% python3 -q
>>> import numpy as np
>>> np.set_printoptions(precision=2, suppress=True, linewidth=200, sign=" ")
>>> def rnd(a):
...     return np.round(a, 2) + 0
... 
>>> m1 = np.load("x.npy")
>>> print(m1)
[[ 0  0  0]
 [ 0  0  0]
 [ 4  0  5]]
>>> print(rnd(np.linalg.norm(m1, 2) / np.linalg.norm(m1)))
1.0
>>> print(np.argsort(-np.linalg.norm(m1, axis=0).round(6), kind="stable")[:3])
[ 2  0  1]
>>> F = np.loadtxt("layer15.csv", delimiter=",")
>>> print(rnd(F))
[[ 0.01 -0.04 -0.05  0.04]
 [-0.04  0.26  0.34 -0.28]
 [-0.05  0.34  0.43 -0.36]
 [ 0.04 -0.28 -0.36  0.3 ]]
>>> Uu, sig, VT = np.linalg.svd(F)
>>> V = VT[:(sig > 1e-8).sum()]
>>> rng = np.random.default_rng(4563)
>>> x = F[0] + 4 * F[3] + rng.integers(2) * np.eye(4)[2]
>>> print(rnd(x))
[ 0.17 -1.16 -1.49  1.24]
>>> print(np.allclose(V.T @ V @ x, x))
True
>>> print(rnd(np.diag(V.T @ V)))
[ 0.01  0.26  0.43  0.3 ]
>>> print(rnd(V.T @ V))
[[ 0.01 -0.04 -0.05  0.04]
 [-0.04  0.26  0.34 -0.28]
 [-0.05  0.34  0.43 -0.36]
 [ 0.04 -0.28 -0.36  0.3 ]]
>>> print(np.linalg.matrix_rank(np.vstack([F, x])))
1
>>> print(m1 @ m1)
[[  0   0   0]
 [  0   0   0]
 [ 20   0  25]]
>>> print(rnd(np.sort(np.linalg.eigvals(m1))))
[ 0.  0.  5.]
>>> K = np.load("run5.npy")
>>> print(K)
[[ 0  3  0  3  0  3]
 [ 1 -2  1 -2  1 -2]
 [ 0  2  0  2  0  2]
 [ 0  3  0  3  0  3]
 [ 1 -2  1 -2  1 -2]
 [ 0  2  0  2  0  2]]
>>> print(np.unique(K.round(6), axis=0).shape)
(3, 6)
>>> print(rnd(np.trace(np.linalg.pinv(K) @ K)))
2.0
>>> print(rnd(K @ np.linalg.pinv(K) @ K))
[[ 0.  3.  0.  3.  0.  3.]
 [ 1. -2.  1. -2.  1. -2.]
 [ 0.  2.  0.  2.  0.  2.]
 [ 0.  3.  0.  3.  0.  3.]
 [ 1. -2.  1. -2.  1. -2.]
 [ 0.  2.  0.  2.  0.  2.]]
>>> Uu, sig, VT = np.linalg.svd(K)
>>> V = VT[:(sig > 1e-8).sum()]
>>> x = K[2] + 3 * K[5] + rng.integers(2) * np.eye(6)[5]
>>> print(x)
[ 0.  8.  0.  8.  0.  8.]
>>> print(np.allclose(V.T @ V @ x, x))
True
>>> print(rnd(V.T @ V))
[[ 0.33  0.    0.33  0.    0.33  0.  ]
 [ 0.    0.33  0.    0.33  0.    0.33]
 [ 0.33  0.    0.33  0.    0.33  0.  ]
 [ 0.    0.33  0.    0.33  0.    0.33]
 [ 0.33  0.    0.33  0.    0.33  0.  ]
 [ 0.    0.33  0.    0.33  0.    0.33]]
>>> print(rnd(np.diag(V.T @ V)))
[ 0.33  0.33  0.33  0.33  0.33  0.33]
>>> print(rnd(np.linalg.det(K)))
0.0
>>> print(np.allclose(K @ K.T, K.T @ K))
False
>>> print(rnd(np.sort(np.abs(np.linalg.eigvals(K)))))
[ 0.  0.  0.  0.  0.  4.]
>>> K.inv()
Traceback (most recent call last):
  File "<python-input-35>", line 1, in <module>
    K.inv()
    ^^^^^
AttributeError: 'numpy.ndarray' object has no attribute 'inv'
>>> print((K - K.T) / 2)
[[ 0.   1.   0.   1.5 -0.5  1.5]
 [-1.   0.  -0.5 -2.5  1.5 -2. ]
 [ 0.   0.5  0.   1.  -0.5  1. ]
 [-1.5  2.5 -1.   0.   1.   0.5]
 [ 0.5 -1.5  0.5 -1.   0.  -1. ]
 [-1.5  2.  -1.  -0.5  1.   0. ]]
>>> print(np.linalg.matrix_power(K, 3))
[[ 12  36  12  36  12  36]
 [ -4 -12  -4 -12  -4 -12]
 [  8  24   8  24   8  24]
 [ 12  36  12  36  12  36]
 [ -4 -12  -4 -12  -4 -12]
 [  8  24   8  24   8  24]]
>>> print(np.allclose(K, K.T))
False
>>> print(rnd(np.abs(np.linalg.eigvals(K)).max()))
4.0
>>> print(K @ K)
[[ 3  9  3  9  3  9]
 [-1 -3 -1 -3 -1 -3]
 [ 2  6  2  6  2  6]
 [ 3  9  3  9  3  9]
 [-1 -3 -1 -3 -1 -3]
 [ 2  6  2  6  2  6]]
>>> print((K + K.T) / 2)
[[ 0.   2.   0.   1.5  0.5  1.5]
 [ 2.  -2.   1.5  0.5 -0.5  0. ]
 [ 0.   1.5  0.   1.   0.5  1. ]
 [ 1.5  0.5  1.   3.  -1.   2.5]
 [ 0.5 -0.5  0.5 -1.   1.  -1. ]
 [ 1.5  0.   1.   2.5 -1.   2. ]]
>>> C2 = K.T @ K
>>> print(np.diag(C2))
[  2  34   2  34   2  34]
>>> print(rnd(np.linalg.svd(K, compute_uv=False) ** 2))
[ 103.48    4.52    0.      0.      0.      0.  ]
>>> print(np.linalg.matrix_rank(C2))
2
>>> print(rnd(np.linalg.eigvalsh(C2)[::-1]))
[ 103.48    4.52    0.      0.      0.      0.  ]
>>> print(np.trace(C2), (K ** 2).sum())
108 108
>>> z = rng.permutation(6)
>>> print(z)
[ 5  3  4  0  1  2]
>>> B = K[z][:, z]
>>> print(rnd(np.sort(np.abs(np.linalg.eigvals(B)))))
[ 0.  0.  0.  0.  0.  4.]
>>> print(np.trace(B))
4
>>> print(np.diag(B))
[ 2  3  1  0 -2  0]
>>> feats = np.load("w.npy")
>>> print(feats)
[[ 1 -1  1 -1]
 [ 1  0  0  0]
 [ 1  1  1  1]
 [ 1  2  4  8]]
>>> Uu, sig, VT = np.linalg.svd(feats, full_matrices=False)
>>> print(rnd(sig))
[ 9.38  2.11  1.12  0.54]
>>> print(rnd(sig / sig[0]))
[ 1.    0.23  0.12  0.06]
>>> print((sig > 1e-8).sum())
4
>>> print(rnd(np.sqrt((sig ** 2).sum())), rnd(np.linalg.norm(feats)))
9.7 9.7
>>> print(rnd(Uu.T @ Uu))
[[ 1.  0.  0.  0.]
 [ 0.  1.  0.  0.]
 [ 0.  0.  1.  0.]
 [ 0.  0.  0.  1.]]
>>> print(np.allclose(Uu * sig @ VT, feats))
True
>>> print(rnd(VT @ VT.T))
[[ 1.  0.  0.  0.]
 [ 0.  1.  0.  0.]
 [ 0.  0.  1.  0.]
 [ 0.  0.  0.  1.]]
>>> print(rnd(np.cumsum(sig ** 2) / np.sum(sig ** 2)))
[ 0.94  0.98  1.    1.  ]
>>> print(rnd(Uu.T @ feats @ VT.T))
[[ 9.38  0.    0.    0.  ]
 [ 0.    2.11  0.    0.  ]
 [ 0.    0.    1.12  0.  ]
 [ 0.    0.    0.    0.54]]
>>> x = np.array([0, 2, 2, 2])
>>> rhs = feats @ x
>>> print(rhs)
[-2  0  6 28]
>>> print(rnd(np.linalg.solve(feats, rhs)))
[ 0.  2.  2.  2.]
>>> print(rnd(np.linalg.solve(feats, feats[:, 3])))
[ 0.  0.  0.  1.]
>>> Z = np.array([[3, 2, 3, 3]])
>>> mat = rng.normal(size=(23, 1)) @ Z + np.array([0, 1, 0, 0])
>>> print(rnd(mat))
[[-4.89 -2.26 -4.89 -4.89]
 [-1.73 -0.15 -1.73 -1.73]
 [-1.04  0.31 -1.04 -1.04]
 [-4.94 -2.29 -4.94 -4.94]
 [ 5.44  4.63  5.44  5.44]
 [-0.74  0.5  -0.74 -0.74]
 [ 1.66  2.11  1.66  1.66]
 [-0.58  0.61 -0.58 -0.58]
 [-4.48 -1.99 -4.48 -4.48]
 [ 3.59  3.4   3.59  3.59]
 [-0.08  0.95 -0.08 -0.08]
 [ 1.01  1.67  1.01  1.01]
 [ 4.73  4.15  4.73  4.73]
 [ 4.64  4.09  4.64  4.64]
 [-2.79 -0.86 -2.79 -2.79]
 [ 4.08  3.72  4.08  4.08]
 [-0.41  0.73 -0.41 -0.41]
 [ 7.84  6.23  7.84  7.84]
 [ 3.47  3.32  3.47  3.47]
 [ 1.17  1.78  1.17  1.17]
 [ 0.68  1.45  0.68  0.68]
 [ 3.9   3.6   3.9   3.9 ]
 [-1.9  -0.27 -1.9  -1.9 ]]
>>> Xs = mat - mat.mean(axis=0)
>>> V = np.linalg.svd(Xs)[2][:2]
>>> B = Xs - Xs @ V.T @ V
>>> print(np.linalg.norm(B, axis=1).round(6).argmax())
0
>>> Uu, sig, VT = np.linalg.svd(mat)
>>> print(rnd(sig))
[ 31.65   4.29   0.     0.  ]
>>> print(np.argmax(sig[:-1] / (sig[1:] + 1e-6)) + 1)
2
>>> B = Uu[:, :2] @ np.diag(sig[:2]) @ VT[:2]
>>> print(np.linalg.matrix_rank(B))
2
>>> print(rnd(B))
[[-4.89 -2.26 -4.89 -4.89]
 [-1.73 -0.15 -1.73 -1.73]
 [-1.04  0.31 -1.04 -1.04]
 [-4.94 -2.29 -4.94 -4.94]
 [ 5.44  4.63  5.44  5.44]
 [-0.74  0.5  -0.74 -0.74]
 [ 1.66  2.11  1.66  1.66]
 [-0.58  0.61 -0.58 -0.58]
 [-4.48 -1.99 -4.48 -4.48]
 [ 3.59  3.4   3.59  3.59]
 [-0.08  0.95 -0.08 -0.08]
 [ 1.01  1.67  1.01  1.01]
 [ 4.73  4.15  4.73  4.73]
 [ 4.64  4.09  4.64  4.64]
 [-2.79 -0.86 -2.79 -2.79]
 [ 4.08  3.72  4.08  4.08]
 [-0.41  0.73 -0.41 -0.41]
 [ 7.84  6.23  7.84  7.84]
 [ 3.47  3.32  3.47  3.47]
 [ 1.17  1.78  1.17  1.17]
 [ 0.68  1.45  0.68  0.68]
 [ 3.9   3.6   3.9   3.9 ]
 [-1.9  -0.27 -1.9  -1.9 ]]
>>> print(np.linalg.matrix_rank(mat, rtol=0.05))
2
>>> print(rnd(np.abs(mat - B).max()))
0.0
>>> E = np.load("data.npy")
>>> print(rnd(E))
[[-33.01 -15.25 -25.35 -21.31   2.91]
 [-23.37  -9.06 -16.52 -14.92   1.38]
 [-22.6   -8.59 -15.83 -14.41   1.25]
 [-13.37  -3.4   -8.02  -8.41  -0.23]
 [ -3.77   0.16  -1.44  -2.4   -1.33]
 [ -2.58   0.25  -0.91  -1.67  -1.26]
 [ -1.53   0.19  -0.53  -1.03  -1.02]
 [  0.15   0.     0.08   0.12   0.16]
 [  1.49   0.49   1.19   1.23   1.67]
 [  1.83   0.72   1.57   1.53   2.05]
 [  1.92   0.78   1.67   1.61   2.14]
 [  2.23   1.02   2.04   1.88   2.47]
 [  5.94   4.71   7.06   5.19   5.63]
 [ 11.01  10.42  14.34   9.61   8.74]
 [ 11.98  11.54  15.75  10.45   9.26]
 [ 13.81  13.65  18.4   12.03  10.18]
 [ 16.73  17.03  22.62  14.52  11.55]]
>>> Uu, sig, VT = np.linalg.svd(E)
>>> print(rnd(sig))
[ 91.36  22.76   5.7    0.     0.  ]
>>> B = Uu[:, :3] @ np.diag(sig[:3]) @ VT[:3]
>>> print(rnd(B))
[[-33.01 -15.25 -25.35 -21.31   2.91]
 [-23.37  -9.06 -16.52 -14.92   1.38]
 [-22.6   -8.59 -15.83 -14.41   1.25]
 [-13.37  -3.4   -8.02  -8.41  -0.23]
 [ -3.77   0.16  -1.44  -2.4   -1.33]
 [ -2.58   0.25  -0.91  -1.67  -1.26]
 [ -1.53   0.19  -0.53  -1.03  -1.02]
 [  0.15   0.     0.08   0.12   0.16]
 [  1.49   0.49   1.19   1.23   1.67]
 [  1.83   0.72   1.57   1.53   2.05]
 [  1.92   0.78   1.67   1.61   2.14]
 [  2.23   1.02   2.04   1.88   2.47]
 [  5.94   4.71   7.06   5.19   5.63]
 [ 11.01  10.42  14.34   9.61   8.74]
 [ 11.98  11.54  15.75  10.45   9.26]
 [ 13.81  13.65  18.4   12.03  10.18]
 [ 16.73  17.03  22.62  14.52  11.55]]
>>> print(rnd(np.linalg.norm(E - B) / np.linalg.norm(E)))
0.0
>>> print(rnd(np.abs(E - B).max()))
0.0
>>> print(np.linalg.matrix_rank(E, rtol=0.05))
3
>>> print(np.linalg.matrix_rank(B))
3
>>> print(rnd(np.linalg.norm(E - B, 2)), rnd(sig[3]))
0.0 0.0
>>> z = B[:, 2] > np.median(B[:, 2])
>>> u = B[z].mean(axis=0) - B[~z].mean(axis=0)
>>> print(z.astype(int))
[ 0  0  0  0  0  0  0  0  0  1  1  1  1  1  1  1  1]
>>> print(((B - B.mean(axis=0)) @ u > 0).astype(int))
[ 0  0  0  0  0  0  0  0  1  1  1  1  1  1  1  1  1]
>>> print(rnd(np.trace(np.linalg.pinv(E) @ E)))
3.0
>>> print(np.abs(np.diag(np.linalg.qr(E)[1])) > 1e-9)
[ True  True  True False False]
>>> print(np.unique(E.round(6), axis=0).shape)
(17, 5)
>>> print(np.linalg.lstsq(E[:-1].T, E[-1])[2])
3
>>> try:
...     np.linalg.inv(E)
... except np.linalg.LinAlgError as e:
...     print(e)
... 
Last 2 dimensions of the array must be square
>>> d = np.linalg.norm(mat[:, None] - mat[None], axis=-1)
>>> print(np.unravel_index(d.round(6).argmax(), d.shape))
(np.int64(3), np.int64(17))
>>> print((d + 1e9 * np.eye(23)).round(6).argmin(axis=1))
[  3  22   5   0  12   7  19   5   0  18  16  19  13  12  22  21   7   4   9  11  11  15   1]
>>> print(d.shape)
(23, 23)
>>> print(np.flatnonzero(d[7] < d.mean() / 2))
[  1   2   5   7  10  11  16  19  20  22]
>>> print(np.linalg.matrix_rank(d ** 2))
3
>>> print(d[7].round(6).argsort(kind="stable")[:4])
[  7   5  16   2]
>>> B = E / np.sqrt((E ** 2).mean(axis=1, keepdims=True))
>>> print(rnd(B[7]))
[ 1.31  0.04  0.69  0.99  1.35]
>>> data = np.load("mat.npy")
>>> print(rnd(data))
[[ 0.29  0.33  0.    0.38]
 [ 0.3   0.3   0.25  0.15]
 [ 0.26  0.05  0.42  0.26]
 [ 0.43  0.24  0.05  0.29]]
>>> print(rnd(np.sort(np.abs(np.linalg.eigvals(data)))[::-1]))
[ 1.    0.25  0.25  0.13]
>>> print(rnd(np.linalg.matrix_power(data, 2)))
[[ 0.35  0.29  0.1   0.27]
 [ 0.31  0.24  0.19  0.27]
 [ 0.32  0.19  0.2   0.29]
 [ 0.33  0.28  0.09  0.29]]
>>> print(rnd(np.linalg.matrix_power(data, 100)))
[[ 0.33  0.26  0.14  0.28]
 [ 0.33  0.26  0.14  0.28]
 [ 0.33  0.26  0.14  0.28]
 [ 0.33  0.26  0.14  0.28]]
>>> p = np.eye(4)[0]
>>> for _ in range(3):
...     p = p @ data
...     print(p.round(2))
... 
[ 0.29  0.33  0.    0.38]
[ 0.35  0.29  0.1   0.27]
[ 0.33  0.27  0.13  0.28]
>>> def softmax(z):
...     e = np.exp(z - z.max(axis=-1, keepdims=True))
...     return e / e.sum(axis=-1, keepdims=True)
... 
>>> print(rnd(softmax(data).sum(axis=1)))
[ 1.  1.  1.  1.]
>>> print(rnd(softmax(data[0])))
[ 0.26  0.27  0.19  0.28]
>>> att = data @ data.T / np.sqrt(4)
>>> print(softmax(att).round(6).argmax(axis=1))
[ 0  1  2  3]
>>> W0 = np.array([[2, -1, -2, 2, -2, 0, 3], [0, 1, 2, -1, 0, -1, -3]])
>>> W0[-1] = W0[0] + -2 * W0[1]
>>> print(W0)
[[ 2 -1 -2  2 -2  0  3]
 [ 2 -3 -6  4 -2  2  9]]
>>> W = np.array([[-3, -3, -4],
...     [8, -1, -5],
...     [0, -9, -9],
...     [-3, 3, 0],
...     [3, 6, 4],
...     [2, 5, 4],
...     [-3, 4, 7]])
>>> coef = np.array([3, 1, 3])
>>> H = np.maximum(W0 @ W + coef, 0)
>>> print(np.linalg.matrix_rank(H))
2
>>> Z = np.array([[0, -1], [-1, -1], [0, 2]])
>>> print(H @ Z)
[[-20  42]
 [-98 156]]
>>> print(W @ Z)
[[  3  -2]
 [  1 -17]
 [  9  -9]
 [ -3   0]
 [ -6  -1]
 [ -5   1]
 [ -4  13]]
>>> B = W0[0, 0] * W0[1:] - np.outer(W0[1:, 0], W0[0])
>>> print(B)
[[ 0 -4 -8  4  0  4 12]]
>>> print(np.linalg.matrix_rank(B), np.linalg.matrix_rank(W0))
1 2
>>> print(np.flatnonzero(~B.round(6).any(axis=1)))
[]
>>> print(W0[:, 0] / W0[0, 0])
[ 1.  1.]
>>> print(rnd(np.linalg.norm(W0[0], 1)), rnd(np.linalg.norm(W0[0], np.inf)))
12.0 3.0
>>> print(np.linalg.norm(W0, axis=1).argmax())
1
>>> print(W0[0] @ W0[1])
58
>>> print(rnd(np.linalg.norm(W0, axis=1)))
[  5.1   12.41]
